>>> import numpy as np
>>> import numpy.linalg as la
>>> np.set_printoptions(precision=2, suppress=True, linewidth=100, floatmode="fixed")
>>> A2 = np.array([[-1.3, 0.0], [-0.6, 0.7], [-1.5, -1.1]])
>>> basis = np.array([[-0.6, 0.7, -0.4, -0.1], [-0.6, 0.8, 0.1, 0.7]])
>>> E = A2 @ basis
>>> print(E)
[[ 0.78 -0.91  0.52  0.13]
 [-0.06  0.14  0.31  0.55]
 [ 1.56 -1.93  0.49 -0.62]]
>>> print(la.lstsq(E[:-1].T, E[-1])[2])
2
>>> print(np.abs(np.diag(la.qr(E)[1])) > 1e-9)
[ True  True False]
>>> print([round(float(x), 2) for x in la.svd(E, compute_uv=False)[:3]])
[2.88, 0.78, 0.0]
>>> print(la.cond(E) > 100)
True
>>> blk = np.stack([E, -2 * E, E[::-1]])
>>> print(blk.shape)
(3, 3, 4)
>>> print(la.norm(blk, axis=(1, 2)))
[2.99 5.98 2.99]
>>> print(la.matrix_rank(blk))
[2 2 2]
>>> print((blk @ E.T).shape)
(3, 3, 3)
>>> print(la.matrix_rank(blk.reshape(3, -1)))
2
>>> print(np.einsum("bij,cij->bc", blk, blk))
[[  8.93 -17.86   6.72]
 [-17.86  35.71 -13.43]
 [  6.72 -13.43   8.93]]
>>> rng = np.random.default_rng(54)
>>> A2 = E + rng.integers(-2, 3, (3, 2)) @ rng.integers(-2, 3, (2, 4))
>>> print(A2)
[[-2.22 -0.91  0.52  1.13]
 [-2.06  0.14 -0.69  2.55]
 [-0.44 -1.93  2.49 -2.62]]
>>> print(la.matrix_rank(A2 - E, tol=1e-8))
2
>>> A2 = E / la.norm(E, axis=1, keepdims=True)
>>> C2 = A2 @ A2.T
>>> print(la.norm(A2, axis=1))
[1.00 1.00 1.00]
>>> print(C2)
[[ 1.00  0.07  0.92]
 [ 0.07  1.00 -0.33]
 [ 0.92 -0.33  1.00]]
>>> print((np.abs(C2) > 0.9).astype(int))
[[1 0 1]
 [0 1 0]
 [1 0 1]]
>>> mat = np.loadtxt("layer8.csv", delimiter=",")
>>> print(mat)
[[-0.41 -1.58 -9.87]
 [ 3.82 -8.59 -3.40]
 [ 3.97 -6.45  6.53]
 [-1.67  5.40  8.25]
 [-4.01  6.57 -6.38]
 [ 4.14 -6.97  5.85]
 [ 0.47 -3.28 -9.44]
 [ 3.55 -8.27 -4.37]
 [-2.70  3.26 -9.06]
 [ 4.52 -8.57  2.48]
 [ 0.89  0.63  9.94]
 [-3.87  8.64  3.23]
 [ 2.53 -6.81 -6.87]
 [ 1.36 -0.34  9.90]
 [-4.43  8.97 -0.04]
 [ 2.42 -2.61  9.34]
 [-2.17  6.24  7.51]
 [ 3.22 -4.50  8.33]
 [-4.50  8.37 -3.10]
 [ 2.25 -6.38 -7.37]]
>>> # looks like rank 2
>>> rank = la.matrix_rank(mat)
>>> print(rank)
2
>>> N = la.svd(mat)[2][rank:].T
>>> print(N[:, 0] / N[np.abs(N[:, 0]).round(6).argmax(), 0])
[ 1.00  0.49 -0.12]
>>> print(N.shape)
(3, 1)
>>> print(np.allclose(mat @ N, 0))
True
>>> print(la.matrix_rank(mat.T @ mat), la.matrix_rank(mat @ mat.T))
2 2
>>> K = np.loadtxt("m.csv", delimiter=",")
>>> print(K)
[[ 0.60 -0.50  0.40]
 [ 1.10 -1.60  0.70]
 [ 0.10  0.90 -1.00]
 [-1.90  1.00 -0.90]]
>>> A2 = np.c_[K[:, :1] @ np.array([[-6]]), np.array([-5, 8, -9, -3])]
>>> print(A2)
[[-3.60 -5.00]
 [-6.60  8.00]
 [-0.60 -9.00]
 [11.40 -3.00]]
>>> print(np.round(la.lstsq(K, A2[:, 0])[0], 2) + 0)
[-6.00  0.00  0.00]
>>> print(la.matrix_rank(np.c_[K, A2]))
4
>>> print(la.norm(la.qr(K)[0].T @ A2, axis=0) ** 2 / ((A2 ** 2).sum(axis=0) + 1e-12))
[1.00 0.72]
>>> x = np.array([3, 3])
>>> rhs = A2 @ x
>>> print(rhs)
[-25.80   4.20 -28.80  25.20]
>>> print(la.solve(A2.T @ A2, A2.T @ rhs))
[3.00 3.00]
>>> print(la.lstsq(A2, rhs)[0])
[3.00 3.00]
>>> try:
...     la.solve(A2, rhs)
... except la.LinAlgError as e:
...     print(e)
... 
Last 2 dimensions of the array must be square
>>> rhs = rhs + 0.05 * rng.normal(size=4)
>>> print(rhs)
[-25.80   4.25 -28.82  25.32]
>>> coef, *_ = la.lstsq(A2, rhs)
>>> print(np.round(A2.T @ (rhs - A2 @ coef), 2) + 0)
[0.00 0.00]
>>> print(coef.round())
[3.00 3.00]
>>> print(np.round(la.norm(rhs - A2 @ coef), 2))
0.1
>>> print(coef)
[3.01 3.00]
>>> print([round(float(la.norm(la.solve(A2.T @ A2 + lam * np.eye(2), A2.T @ rhs))), 2) for lam in (0, 1, 10, 100)])
[4.25, 4.21, 3.92, 2.31]
>>> P = K @ la.solve(K.T @ K, K.T)
>>> print(np.round((np.eye(4) - P) @ K, 2) + 0)
[[0.00 0.00 0.00]
 [0.00 0.00 0.00]
 [0.00 0.00 0.00]
 [0.00 0.00 0.00]]
>>> x = np.array([3, 2, 2])
>>> rhs = K @ x
>>> coef, lr = np.zeros(3), 1 / la.norm(K, 2) ** 2
>>> for i in range(3):
...     coef -= lr * K.T @ (K @ coef - rhs)
...     if i % 1 == 0: print(i, round(la.norm(K @ coef - rhs), 2))
... 
0 2.75
1 2.49
2 2.27
>>> print(round(la.cond(K), 2))
6.83
>>> print(coef)
[ 1.58 -0.50  0.50]
>>> x = np.array([-7, -8, 9])
>>> rhs = K @ x
>>> print(np.round(la.pinv(K) @ K, 2) + 0)
[[1.00 0.00 0.00]
 [0.00 1.00 0.00]
 [0.00 0.00 1.00]]
>>> print(la.solve(K.T @ K, K.T @ rhs))
[-7.00 -8.00  9.00]
>>> rhs = rhs + 0.3 * rng.normal(size=4)
>>> print(rhs)
[  2.64  11.31 -17.14  -2.87]
>>> coef, *_ = la.lstsq(K, rhs)
>>> print(round(la.norm(rhs - K @ coef), 2))
0.76
>>> print(coef.round())
[-7.00 -8.00  9.00]
>>> print(np.round(K.T @ (rhs - K @ coef), 2) + 0)
[0.00 0.00 0.00]
>>> print(coef)
[-7.13 -7.87  9.28]
>>> W0 = np.load("out4.npy")
>>> print(W0)
[[-3.98 -4.92  3.96]
 [-4.89 -2.27  2.02]
 [ 7.09 -6.17 -2.25]
 [ 2.94 -3.02 -7.83]
 [ 1.10 -2.10 -6.54]
 [-2.38 -4.01  4.55]
 [-4.84 -3.59  2.49]
 [ 4.91 -1.04 -6.08]
 [-3.40 -4.46  3.68]
 [ 1.05 -2.11 -7.18]
 [ 3.01 -1.99 -5.39]
 [ 7.36 -4.54 -5.20]
 [-4.33 -4.37  4.84]
 [ 5.24 -4.45 -2.02]
 [ 5.31 -6.20 -2.56]
 [-3.90 -5.20  1.05]
 [ 7.14 -4.88 -3.10]
 [ 5.61 -5.70 -4.99]
 [ 2.62 -4.26 -7.51]
 [ 6.20 -5.05 -4.17]
 [ 2.02 -2.69 -5.91]
 [-2.78 -4.55  2.47]
 [-2.90 -4.82  3.42]
 [ 4.87 -5.25 -4.81]
 [ 9.00 -4.46 -4.44]
 [ 6.62 -5.71 -4.05]]
>>> lab = W0[:, 0] > np.median(W0[:, 0])
>>> u = W0[lab].mean(axis=0) - W0[~lab].mean(axis=0)
>>> print(round(float((((W0 - W0.mean(axis=0)) @ u > 0) == lab).mean()), 2))
0.85
>>> print(u)
[ 7.84 -0.70 -4.48]
>>> print(np.argsort(-np.abs(u).round(6), kind="stable"))
[0 2 1]
>>> print(lab.astype(int))
[0 0 1 1 0 0 0 1 0 0 1 1 0 1 1 0 1 1 0 1 0 0 0 1 1 1]
